$ python -q
>>> import numpy as np
>>> from numpy import linalg as LA
>>> np.set_printoptions(precision=2, suppress=True, linewidth=200)
>>> rd = lambda a: np.round(a, 2) + 0
>>> arr = np.load("mat.npy")
>>> arr
array([[1, 1, 0, 1],
       [1, 2, 2, 3],
       [0, 2, 4, 4],
       [1, 3, 4, 5]])
>>> rank = LA.matrix_rank(arr)
>>> rank
np.int64(2)
>>> N = LA.svd(arr)[2][rank:].T
>>> np.allclose(arr @ N, 0)
True
>>> [int(LA.matrix_rank(np.delete(arr, i, axis=0))) for i in range(4)]
[2, 2, 2, 2]
>>> ev, vecs = LA.eigh(arr)
>>> (ev > 1e-8).sum(), (ev < -1e-8).sum()
(np.int64(2), np.int64(0))
>>> rd(vecs.T @ vecs)
array([[1., 0., 0., 0.],
       [0., 1., 0., 0.],
       [0., 0., 1., 0.],
       [0., 0., 0., 1.]])
>>> rd(LA.svd(arr, compute_uv=False))
array([10.24,  1.76,  0.  ,  0.  ])
>>> rd(ev.sum()), np.trace(arr)
(np.float64(12.0), np.int64(12))
>>> np.abs(vecs[:, -1]).round(6).argmax()
np.int64(3)
>>> np.unique(ev.round(6) + 0, return_counts=True)[1]
array([2, 1, 1])
>>> rd(vecs @ np.diag(ev) @ vecs.T)
array([[1., 1., 0., 1.],
       [1., 2., 2., 3.],
       [0., 2., 4., 4.],
       [1., 3., 4., 5.]])
>>> rd(LA.eigvalsh(arr + 2 * np.eye(4)))
array([ 2.  ,  2.  ,  3.76, 12.24])
>>> rd(vecs.T @ arr @ vecs)
array([[ 0.  ,  0.  ,  0.  ,  0.  ],
       [ 0.  ,  0.  ,  0.  ,  0.  ],
       [ 0.  ,  0.  ,  1.76,  0.  ],
       [ 0.  ,  0.  ,  0.  , 10.24]])
>>> U, sigma, VT = LA.svd(arr)
>>> vecs = VT[:(sigma > 1e-8).sum()]
>>> rng = np.random.default_rng(132)
>>> vec = arr[3] + 5 * arr[1] + rng.integers(2) * np.eye(4)[3]
>>> vec
array([ 6., 13., 14., 21.])
>>> rd(vecs.T @ vecs)
array([[ 0.5 ,  0.33, -0.33,  0.17],
       [ 0.33,  0.33,  0.  ,  0.33],
       [-0.33,  0.  ,  0.67,  0.33],
       [ 0.17,  0.33,  0.33,  0.5 ]])
>>> np.allclose(vecs.T @ vecs @ vec, vec)
False
>>> proj = np.triu(np.array([[3, 1, -1, 1], [-3, -5, 2, -4], [-3, 3, 3, -2], [0, -4, -3, 1]]), 1) + np.eye(4)
>>> out = proj @ arr @ LA.inv(proj)
>>> proj @ arr - arr @ proj
array([[  2.,   2.,   1.,   7.],
       [ -4.,  -9., -11.,  -1.],
       [ -2.,  -6., -12.,   6.],
       [  0.,  -1.,  -5.,  19.]])
>>> rd(np.poly(out))
array([  1., -12.,  18.,   0.,   0.])
>>> LA.matrix_rank(out)
np.int64(2)
>>> rd(LA.det(out))
np.float64(0.0)
>>> E = np.array([[2, 1, 1, 3, 1],
...     [0, 3, 3, 2, 2],
...     [1, 3, 2, 1, 1],
...     [1, 2, 3, 2, 0],
...     [0, 3, 1, 1, 3]])
>>> E[-1] = E[0] + 4 * E[1]
>>> E
array([[ 2,  1,  1,  3,  1],
       [ 0,  3,  3,  2,  2],
       [ 1,  3,  2,  1,  1],
       [ 1,  2,  3,  2,  0],
       [ 2, 13, 13, 11,  9]])
>>> rd(LA.det(E.T))
np.float64(0.0)
>>> np.kron(np.eye(2, dtype=int), E)
array([[ 2,  1,  1,  3,  1,  0,  0,  0,  0,  0],
       [ 0,  3,  3,  2,  2,  0,  0,  0,  0,  0],
       [ 1,  3,  2,  1,  1,  0,  0,  0,  0,  0],
       [ 1,  2,  3,  2,  0,  0,  0,  0,  0,  0],
       [ 2, 13, 13, 11,  9,  0,  0,  0,  0,  0],
       [ 0,  0,  0,  0,  0,  2,  1,  1,  3,  1],
       [ 0,  0,  0,  0,  0,  0,  3,  3,  2,  2],
       [ 0,  0,  0,  0,  0,  1,  3,  2,  1,  1],
       [ 0,  0,  0,  0,  0,  1,  2,  3,  2,  0],
       [ 0,  0,  0,  0,  0,  2, 13, 13, 11,  9]])
>>> out = np.array([[0, 0, 2, -2, -2, 1, 1],
...     [-2, -1, -2, 1, 2, 1, -2],
...     [1, 0, -1, 2, 2, 0, -2],
...     [1, 1, 1, 0, 0, 2, 0],
...     [-2, -1, 0, -2, 2, 0, 1],
...     [2, -1, 0, -2, -2, -2, 1],
...     [0, 1, 2, -2, 0, 2, -2]])
>>> out[-1] = out[0]
>>> X = out + 0.3 * np.eye(7)
>>> X
array([[ 0.3,  0. ,  2. , -2. , -2. ,  1. ,  1. ],
       [-2. , -0.7, -2. ,  1. ,  2. ,  1. , -2. ],
       [ 1. ,  0. , -0.7,  2. ,  2. ,  0. , -2. ],
       [ 1. ,  1. ,  1. ,  0.3,  0. ,  2. ,  0. ],
       [-2. , -1. ,  0. , -2. ,  2.3,  0. ,  1. ],
       [ 2. , -1. ,  0. , -2. , -2. , -1.7,  1. ],
       [ 0. ,  0. ,  2. , -2. , -2. ,  1. ,  1.3]])
>>> U, sigma, VT = LA.svd(X, full_matrices=False)
>>> np.allclose(U * sigma @ VT, X)
True
>>> np.trace(X)
np.float64(1.1)
>>> rd(np.sort(np.abs(LA.eigvals(X))))
array([0.3 , 1.07, 2.12, 2.12, 2.45, 2.45, 3.04])
>>> X.inv()
Traceback (most recent call last):
  File "<python-input-47>", line 1, in <module>
    X.inv()
    ^^^^^
AttributeError: 'numpy.ndarray' object has no attribute 'inv'
>>> LA.determinant(X)
Traceback (most recent call last):
  File "<python-input-48>", line 1, in <module>
    LA.determinant(X)
    ^^^^^^^^^^^^^^
AttributeError: module 'numpy.linalg' has no attribute 'determinant'
>>> rd(np.abs(LA.eigvals(X)).max())
np.float64(3.04)
>>> A = np.loadtxt("dump.csv", delimiter=",")
>>> A
array([[ 8.04,  0.93,  0.14,  5.18],
       [ 6.35, -0.28,  0.69,  4.48],
       [ 6.67,  0.5 ,  0.62,  2.86],
       [ 6.23,  0.04, -0.32,  3.62],
       [ 4.89, -0.81,  0.46, -2.02],
       [ 6.45, -0.47,  1.73,  4.99],
       [ 3.89, -0.93,  0.35, -1.83],
       [ 2.56, -2.43, -1.12, -2.47],
       [ 6.82,  1.22, -0.11,  4.96],
       [ 7.44,  1.21,  0.97,  3.38],
       [ 4.5 , -0.91,  0.6 , -1.93],
       [ 6.56,  1.31,  1.91,  6.23],
       [ 4.22, -1.55,  0.35, -0.93],
       [ 6.67,  1.1 ,  3.18,  5.  ],
       [ 2.36, -1.11,  1.75, -0.42],
       [ 7.17,  0.99,  1.11,  4.57],
       [ 3.19,  0.  ,  3.52, -2.73],
       [ 3.53,  0.86,  3.66, -1.88],
       [ 9.03, -0.31,  0.88,  3.77],
       [ 7.61, -1.35,  0.98,  4.24],
       [ 2.44, -2.59,  1.85, -3.18],
       [ 5.52,  0.23,  1.39,  5.22],
       [ 3.7 ,  0.75,  1.76, -1.36],
       [ 6.94, -1.15, -0.07,  4.69],
       [ 6.55, -0.06,  0.96,  4.02]])
>>> C = A[[21, 14]].astype(float)
>>> for _ in range(3):
...     idx = LA.norm(A[:, None] - C, axis=-1).argmin(axis=1)
...     C = np.array([A[idx == j].mean(axis=0) for j in range(2)])
... 
>>> idx
array([0, 0, 0, 0, 1, 0, 1, 1, 0, 0, 1, 0, 1, 0, 1, 0, 1, 1, 0, 0, 1, 0, 1, 0, 0])
>>> np.bincount(idx)
array([15, 10])
>>> out = np.c_[A[:, :3] @ np.array([[-9, 4, -9], [5, -9, 4], [-5, 1, 9]]), np.array([9, 9, 3, 4, 8, 0, 6, 1, 7, 1, 7, 8, 4, 2, 6, 0, 8, 7, 4, 6, 6, 6, 6, 0, 5])]
>>> rd(out)
array([[-68.41,  23.93, -67.38,   9.  ],
       [-62.  ,  28.61, -52.06,   9.  ],
       [-60.63,  22.8 , -52.45,   3.  ],
       [-54.27,  24.24, -58.79,   4.  ],
       [-50.36,  27.31, -43.11,   8.  ],
       [-69.05,  31.76, -44.36,   0.  ],
       [-41.41,  24.28, -35.58,   6.  ],
       [-29.59,  30.99, -42.84,   1.  ],
       [-54.73,  16.19, -57.49,   7.  ],
       [-65.76,  19.84, -53.39,   1.  ],
       [-48.05,  26.79, -38.74,   7.  ],
       [-62.04,  16.36, -36.61,   8.  ],
       [-47.48,  31.18, -41.03,   4.  ],
       [-70.43,  19.96, -27.01,   2.  ],
       [-35.54,  21.18,  -9.93,   6.  ],
       [-65.13,  20.88, -50.58,   0.  ],
       [-46.31,  16.28,   2.97,   8.  ],
       [-45.77,  10.04,   4.61,   7.  ],
       [-87.22,  39.79, -74.59,   4.  ],
       [-80.14,  43.57, -65.07,   6.  ],
       [-44.16,  34.92, -15.67,   6.  ],
       [-55.48,  21.4 , -36.25,   6.  ],
       [-38.35,   9.81, -14.46,   6.  ],
       [-67.86,  38.04, -67.69,   0.  ],
       [-64.05,  27.7 , -50.55,   5.  ]])
>>> rd(LA.lstsq(A, out[:, 0])[0])
array([-9.,  5., -5.,  0.])
>>> LA.matrix_rank(out)
np.int64(4)
>>> idx = A[:, 0] > np.median(A[:, 0])
>>> u = A[idx].mean(axis=0) - A[~idx].mean(axis=0)
>>> idx.astype(int)
array([1, 0, 1, 0, 0, 1, 0, 0, 1, 1, 0, 1, 0, 1, 0, 1, 0, 0, 1, 1, 0, 0, 0, 1, 1])
>>> np.argsort(-np.abs(u).round(6), kind="stable")
array([3, 0, 1, 2])
>>> J = np.array([[2, 5, -3],
...     [2, -3, 0],
...     [-9, -3, 8],
...     [9, 9, -3],
...     [-3, 3, 6],
...     [-3, -7, 3],
...     [6, 2, -4]]) * (rng.random((7, 3)) < 0.3)
>>> J
array([[ 0,  0,  0],
       [ 0,  0,  0],
       [ 0,  0,  8],
       [ 0,  0, -3],
       [ 0,  0,  6],
       [ 0, -7,  0],
       [ 6,  0,  0]])
>>> out = np.c_[J[:, :1] @ np.array([[7]]), np.array([2, 1, 1, -1, 1, -1, -1])]
>>> out
array([[ 0,  2],
       [ 0,  1],
       [ 0,  1],
       [ 0, -1],
       [ 0,  1],
       [ 0, -1],
       [42, -1]])
>>> rd(LA.norm(out - J @ LA.lstsq(J, out)[0], axis=0))
array([0.  , 2.31])
>>> rd(LA.norm(LA.qr(J)[0].T @ out, axis=0) ** 2 / ((out ** 2).sum(axis=0) + 1e-12))
array([1.  , 0.47])
>>> LA.matrix_rank(out)
np.int64(2)
>>> rd(LA.lstsq(J, out[:, 0])[0])
array([7., 0., 0.])
>>> proj = J @ LA.solve(J.T @ J, J.T)
>>> LA.matrix_rank(np.eye(7) - proj)
np.int64(4)
>>> np.allclose(proj @ proj, proj)
True
>>> rd(np.diag(proj))
array([0.  , 0.  , 0.59, 0.08, 0.33, 1.  , 1.  ])
>>> W0 = np.array([[0.7, -1.69, -0.53],
...     [-1.47, 2.07, 0.68],
...     [-1.95, -0.1, -1.91],
...     [2.71, -6.3, -1.24],
...     [0.7, -6.66, 1.54],
...     [0.71, 1.26, 0.69],
...     [-3.6, -1.27, -0.72],
...     [1.58, 9.15, 0.08],
...     [-2.19, 1.35, -0.79],
...     [-0.11, 5.14, 0.11],
...     [5.96, -8.98, 2.54],
...     [-2.96, -14.64, -1.69],
...     [4.03, 4.42, -1.03],
...     [-0.55, -2.13, 0.72],
...     [0.34, 1.6, 0.22],
...     [3.46, 5.48, -0.97],
...     [2.46, 1.2, -0.99],
...     [-0.55, -1.83, 0.15],
...     [0.23, -5.15, -1.51],
...     [4.84, -0.01, 0.79],
...     [-1.08, -1.94, 3.27]])
>>> W0
array([[  0.7 ,  -1.69,  -0.53],
       [ -1.47,   2.07,   0.68],
       [ -1.95,  -0.1 ,  -1.91],
       [  2.71,  -6.3 ,  -1.24],
       [  0.7 ,  -6.66,   1.54],
       [  0.71,   1.26,   0.69],
       [ -3.6 ,  -1.27,  -0.72],
       [  1.58,   9.15,   0.08],
       [ -2.19,   1.35,  -0.79],
       [ -0.11,   5.14,   0.11],
       [  5.96,  -8.98,   2.54],
       [ -2.96, -14.64,  -1.69],
       [  4.03,   4.42,  -1.03],
       [ -0.55,  -2.13,   0.72],
       [  0.34,   1.6 ,   0.22],
       [  3.46,   5.48,  -0.97],
       [  2.46,   1.2 ,  -0.99],
       [ -0.55,  -1.83,   0.15],
       [  0.23,  -5.15,  -1.51],
       [  4.84,  -0.01,   0.79],
       [ -1.08,  -1.94,   3.27]])
>>> Xs = W0 - W0.mean(axis=0)
>>> U, sigma, VT = LA.svd(Xs, full_matrices=False)
>>> rd(VT[0] * np.sign(VT[0, np.abs(VT[0]).argmax()]))
array([ 0.08,  1.  , -0.01])
>>> rd(np.abs(VT[-1]))
array([0.16, 0.02, 0.99])
>>> np.abs(VT[0]).argmax()
np.int64(1)
>>> idx = rng.permutation(3)
>>> out = W0[:, idx] * rng.choice([-1, 1], 3)
>>> out
array([[ 1.69, -0.53,  0.7 ],
       [-2.07,  0.68, -1.47],
       [ 0.1 , -1.91, -1.95],
       [ 6.3 , -1.24,  2.71],
       [ 6.66,  1.54,  0.7 ],
       [-1.26,  0.69,  0.71],
       [ 1.27, -0.72, -3.6 ],
       [-9.15,  0.08,  1.58],
       [-1.35, -0.79, -2.19],
       [-5.14,  0.11, -0.11],
       [ 8.98,  2.54,  5.96],
       [14.64, -1.69, -2.96],
       [-4.42, -1.03,  4.03],
       [ 2.13,  0.72, -0.55],
       [-1.6 ,  0.22,  0.34],
       [-5.48, -0.97,  3.46],
       [-1.2 , -0.99,  2.46],
       [ 1.83,  0.15, -0.55],
       [ 5.15, -1.51,  0.23],
       [ 0.01,  0.79,  4.84],
       [ 1.94,  3.27, -1.08]])
>>> U, _, VT = LA.svd(W0.T @ out)
>>> rd(LA.lstsq(W0, out)[0])
array([[ 0.,  0.,  1.],
       [-1.,  0.,  0.],
       [ 0.,  1.,  0.]])
>>> th = np.radians(90)
>>> R = np.eye(3)
>>> R[2, 2] = R[1, 1] = np.cos(th)
>>> R[2, 1], R[1, 2] = -np.sin(th), np.sin(th)
>>> rd(R)
array([[ 1.,  0.,  0.],
       [ 0.,  0.,  1.],
       [ 0., -1.,  0.]])
>>> out = W0 @ R.T
>>> np.allclose(W0 @ W0.T, out @ out.T)
True
>>> np.allclose(LA.norm(W0, axis=1), LA.norm(out, axis=1))
True
>>> rd(np.abs(out - W0).max(axis=0))
array([ 0.  , 12.95, 16.33])
>>> vec = np.array([-3, -5, -7])
>>> vec @ W0
Traceback (most recent call last):
  File "<python-input-98>", line 1, in <module>
    vec @ W0
    ~~~~^~~~
ValueError: matmul: Input operand 1 has a mismatch in its core dimension 0, with gufunc signature (n?,k),(k,m?)->(n?,m?) (size 21 is different from 3)
>>> W0 @ np.eye(3)[1]
array([ -1.69,   2.07,  -0.1 ,  -6.3 ,  -6.66,   1.26,  -1.27,   9.15,   1.35,   5.14,  -8.98, -14.64,   4.42,  -2.13,   1.6 ,   5.48,   1.2 ,  -1.83,  -5.15,  -0.01,  -1.94])
>>> np.sign((W0 @ vec).round(6))
array([ 1., -1.,  1.,  1.,  1., -1.,  1., -1.,  1., -1.,  1.,  1., -1.,  1., -1., -1., -1.,  1.,  1., -1., -1.])
>>> LA.norm(W0 @ vec) <= LA.norm(W0, 2) * LA.norm(vec) + 1e-9
np.True_
>>> G = np.cov(W0, rowvar=False)
>>> np.argwhere(np.triu(np.abs(np.corrcoef(W0.T)) > 0.8, 1))
array([], shape=(0, 2), dtype=int64)
>>> np.median(W0, axis=0)
array([ 0.34, -0.1 ,  0.08])
>>> rd(np.polyfit(W0[:, 2], W0[:, 0], 1))
array([0.42, 0.64])
>>> np.argsort(-W0.std(axis=0).round(6), kind="stable")
array([1, 0, 2])
>>> F = np.array([[0, 0, 0, 0, 0, 1],
...     [0, 0, 0, 0, 0, 0],
...     [0, 0, 0, -1, 0, 0],
...     [-2, 0, 0, 0, 0, 1]])
>>> rd(LA.norm(F, 2) / LA.norm(F))
np.float64(0.86)
>>> np.argsort(-LA.norm(F, axis=0).round(6), kind="stable")[:3]
array([0, 5, 3])
>>> [round(float(x), 2) for x in LA.svd(F, compute_uv=False)[:3]]
[2.29, 1.0, 0.87]
